$ python3 -q
>>> import numpy as np
>>> import numpy.linalg as la
>>> np.set_printoptions(precision=2, suppress=True, linewidth=120)
>>> tidy = lambda a: np.round(a, 2) + 0
>>> out = np.array([[-4, 1, 0],
...     [5, 5, -4],
...     [1, 3, 1],
...     [5, -1, -5],
...     [-2, 3, -5],
...     [-1, 0, -2],
...     [-2, 0, -1],
...     [0, 3, 3],
...     [3, 2, -4],
...     [1, 2, 1],
...     [1, 0, 3],
...     [4, 2, -4]])
>>> C = np.array([[5, 0, 2, 5, -3, 5, -3, 2, -2, -4, 4, -4, -2],
...     [0, 5, 0, 5, 0, 5, 3, 5, -2, -1, 1, -2, 4],
...     [-1, 5, -2, 3, -2, 5, 3, 0, -4, 4, -1, -2, -1]])
>>> data = out @ C
>>> data
array([[-20,   5,  -8, -15,  12, -15,  15,  -3,   6,  15, -15,  14,  12],
       [ 29,   5,  18,  38,  -7,  30, -12,  35,  -4, -41,  29, -22,  14],
       [  4,  20,   0,  23,  -5,  25,   9,  17, -12,  -3,   6, -12,   9],
       [ 30, -30,  20,   5,  -5,  -5, -33,   5,  12, -39,  24,  -8,  -9],
       [ -5, -10,   6, -10,  16, -20,   0,  11,  18, -15,   0,  12,  21],
       [ -3, -10,   2, -11,   7, -15,  -3,  -2,  10,  -4,  -2,   8,   4],
       [ -9,  -5,  -2, -13,   8, -15,   3,  -4,   8,   4,  -7,  10,   5],
       [ -3,  30,  -6,  24,  -6,  30,  18,  15, -18,   9,   0, -12,   9],
       [ 19, -10,  14,  13,  -1,   5, -15,  16,   6, -30,  18,  -8,   6],
       [  4,  15,   0,  18,  -5,  20,   6,  12, -10,  -2,   5, -10,   5],
       [  2,  15,  -4,  14,  -9,  20,   6,   2, -14,   8,   1, -10,  -5],
       [ 24, -10,  16,  18,  -4,  10, -18,  18,   4, -34,  22, -12,   4]])
>>> Uu, s, Vh = la.svd(data)
>>> vecs = Vh[:(s > 1e-8).sum()]
>>> rng = np.random.default_rng(14887)
>>> x = data[9] + 3 * data[6] + rng.integers(2) * np.eye(13)[11]
>>> x
array([-23.,   0.,  -6., -21.,  19., -25.,  15.,   0.,  14.,  10., -16.,  21.,  20.])
>>> tidy(la.norm(x - vecs.T @ vecs @ x))
np.float64(0.94)
>>> rank = la.matrix_rank(data)
>>> print(rank)
3
>>> N = la.svd(data)[2][rank:].T
>>> [int(la.matrix_rank(np.delete(data, i, axis=0))) for i in range(12)]
[3, 3, 3, 3, 3, 3, 3, 3, 3, 3, 3, 3]
>>> [int(la.matrix_rank(data[:i])) for i in range(1, len(data) + 1)]
[1, 2, 3, 3, 3, 3, 3, 3, 3, 3, 3, 3]
>>> N.shape
(13, 10)
>>> print(np.allclose(data @ N, 0))
True
